$ python3 -q
>>> import numpy as np
>>> np.set_printoptions(precision=3, suppress=True, linewidth=160)
>>> rnd = lambda a: np.round(a, 3) + 0
>>> m1 = np.loadtxt("w.csv", delimiter=",")
>>> m1
array([[-32.,  24.,  32.,   8.,  -4., -24.,   8.],
       [  8.,  -6.,  -8.,  -2.,   1.,   6.,  -2.],
       [ 32., -24., -32.,  -8.,   4.,  24.,  -8.],
       [ 40., -30., -40., -10.,   5.,  30., -10.],
       [-40.,  30.,  40.,  10.,  -5., -30.,  10.],
       [ 16., -12., -16.,  -4.,   2.,  12.,  -4.],
       [ 24., -18., -24.,  -6.,   3.,  18.,  -6.],
       [  8.,  -6.,  -8.,  -2.,   1.,   6.,  -2.]])
>>> M2 = m1 / np.linalg.norm(m1, axis=1, keepdims=True)
>>> cov = M2 @ M2.T
>>> np.argwhere(np.triu(np.abs(cov) > 0.95, 1))
array([[0, 1],
       [0, 2],
       [0, 3],
       [0, 4],
       [0, 5],
       [0, 6],
       [0, 7],
       [1, 2],
       [1, 3],
       [1, 4],
       [1, 5],
       [1, 6],
       [1, 7],
       [2, 3],
       [2, 4],
       [2, 5],
       [2, 6],
       [2, 7],
       [3, 4],
       [3, 5],
       [3, 6],
       [3, 7],
       [4, 5],
       [4, 6],
       [4, 7],
       [5, 6],
       [5, 7],
       [6, 7]])
>>> (np.abs(cov) > 0.9).astype(int)
array([[1, 1, 1, 1, 1, 1, 1, 1],
       [1, 1, 1, 1, 1, 1, 1, 1],
       [1, 1, 1, 1, 1, 1, 1, 1],
       [1, 1, 1, 1, 1, 1, 1, 1],
       [1, 1, 1, 1, 1, 1, 1, 1],
       [1, 1, 1, 1, 1, 1, 1, 1],
       [1, 1, 1, 1, 1, 1, 1, 1],
       [1, 1, 1, 1, 1, 1, 1, 1]])
>>> (cov - 2 * np.eye(8)).round(6).argmax(axis=1)
array([4, 2, 1, 1, 0, 1, 1, 1])
>>> cov
array([[ 1., -1., -1., -1.,  1., -1., -1., -1.],
       [-1.,  1.,  1.,  1., -1.,  1.,  1.,  1.],
       [-1.,  1.,  1.,  1., -1.,  1.,  1.,  1.],
       [-1.,  1.,  1.,  1., -1.,  1.,  1.,  1.],
       [ 1., -1., -1., -1.,  1., -1., -1., -1.],
       [-1.,  1.,  1.,  1., -1.,  1.,  1.,  1.],
       [-1.,  1.,  1.,  1., -1.,  1.,  1.,  1.],
       [-1.,  1.,  1.,  1., -1.,  1.,  1.,  1.]])
>>> rnd(np.linalg.norm(M2, axis=1))
array([1., 1., 1., 1., 1., 1., 1., 1.])
>>> U, sigma, VT = np.linalg.svd(m1)
>>> rnd(sigma)
array([142.383,   0.   ,   0.   ,   0.   ,   0.   ,   0.   ,   0.   ])
>>> np.argmax(sigma[:-1] / (sigma[1:] + 1e-6)) + 1
np.int64(1)
>>> M2 = U[:, :1] @ np.diag(sigma[:1]) @ VT[:1]
>>> np.linalg.matrix_rank(m1, rtol=0.05)
np.int64(1)
>>> rnd(M2)
array([[-32.,  24.,  32.,   8.,  -4., -24.,   8.],
       [  8.,  -6.,  -8.,  -2.,   1.,   6.,  -2.],
       [ 32., -24., -32.,  -8.,   4.,  24.,  -8.],
       [ 40., -30., -40., -10.,   5.,  30., -10.],
       [-40.,  30.,  40.,  10.,  -5., -30.,  10.],
       [ 16., -12., -16.,  -4.,   2.,  12.,  -4.],
       [ 24., -18., -24.,  -6.,   3.,  18.,  -6.],
       [  8.,  -6.,  -8.,  -2.,   1.,   6.,  -2.]])
>>> rnd(np.linalg.norm(m1 - M2) / np.linalg.norm(m1))
np.float64(0.0)
>>> m1[1] @ m1[3]
np.float64(1045.0)
>>> rnd(np.linalg.norm(m1) ** 2 / np.linalg.norm(m1, 2) ** 2)
np.float64(1.0)
>>> rnd(np.linalg.norm(m1, 1)), rnd(np.linalg.norm(m1, np.inf))
(np.float64(200.0), np.float64(165.0))
>>> rnd(np.linalg.norm(m1, axis=1))
array([57.827, 14.457, 57.827, 72.284, 72.284, 28.914, 43.37 , 14.457])
>>> arr = np.array([[0.0, 0.0, 0.0, 0.0],
...     [0.0, 3.0, 1.0, 0.0],
...     [0.0, 0.0, 3.0, 2.0],
...     [0.0, 2.0, 0.0, 3.0]])
>>> W1 = np.array([[-8, 8, 6, 4], [0, -6, -9, -7], [1, 9, 6, 8], [5, 4, 7, 5]])
>>> beta = np.array([-2, 2, 2, 0])
>>> hid = np.maximum(arr @ W1 + beta, 0)
>>> hid
array([[ 0.,  2.,  2.,  0.],
       [ 0.,  0.,  0.,  0.],
       [11., 37., 34., 34.],
       [13.,  2.,  5.,  1.]])
>>> (hid > 0).mean(axis=0)
array([0.5 , 0.75, 0.75, 0.5 ])
>>> (hid > 0).astype(int)
array([[0, 1, 1, 0],
       [0, 0, 0, 0],
       [1, 1, 1, 1],
       [1, 1, 1, 1]])
>>> np.linalg.matrix_rank(hid)
np.int64(3)
>>> C = np.array([[0, 1], [5, -1], [-3, -3], [2, 4]])
>>> hid @ C
array([[  4.,  -8.],
       [  0.,   0.],
       [151.,   8.],
       [ -3.,   0.]])
>>> np.kron(np.eye(2, dtype=int), hid)
array([[ 0.,  2.,  2.,  0.,  0.,  0.,  0.,  0.],
       [ 0.,  0.,  0.,  0.,  0.,  0.,  0.,  0.],
       [11., 37., 34., 34.,  0.,  0.,  0.,  0.],
       [13.,  2.,  5.,  1.,  0.,  0.,  0.,  0.],
       [ 0.,  0.,  0.,  0.,  0.,  2.,  2.,  0.],
       [ 0.,  0.,  0.,  0.,  0.,  0.,  0.,  0.],
       [ 0.,  0.,  0.,  0., 11., 37., 34., 34.],
       [ 0.,  0.,  0.,  0., 13.,  2.,  5.,  1.]])
>>> rnd(np.linalg.det(hid[::-1]))
np.float64(0.0)
>>> rnd(np.poly(hid))
array([   1.,  -35., -158., -862.,    0.])
>>> rnd(np.linalg.eigvals(hid).sum().real)
np.float64(35.0)
>>> rnd(np.linalg.det(2 * hid)), rnd(np.linalg.det(hid))
(np.float64(0.0), np.float64(0.0))
>>> np.einsum("ii->", hid)
np.float64(35.0)
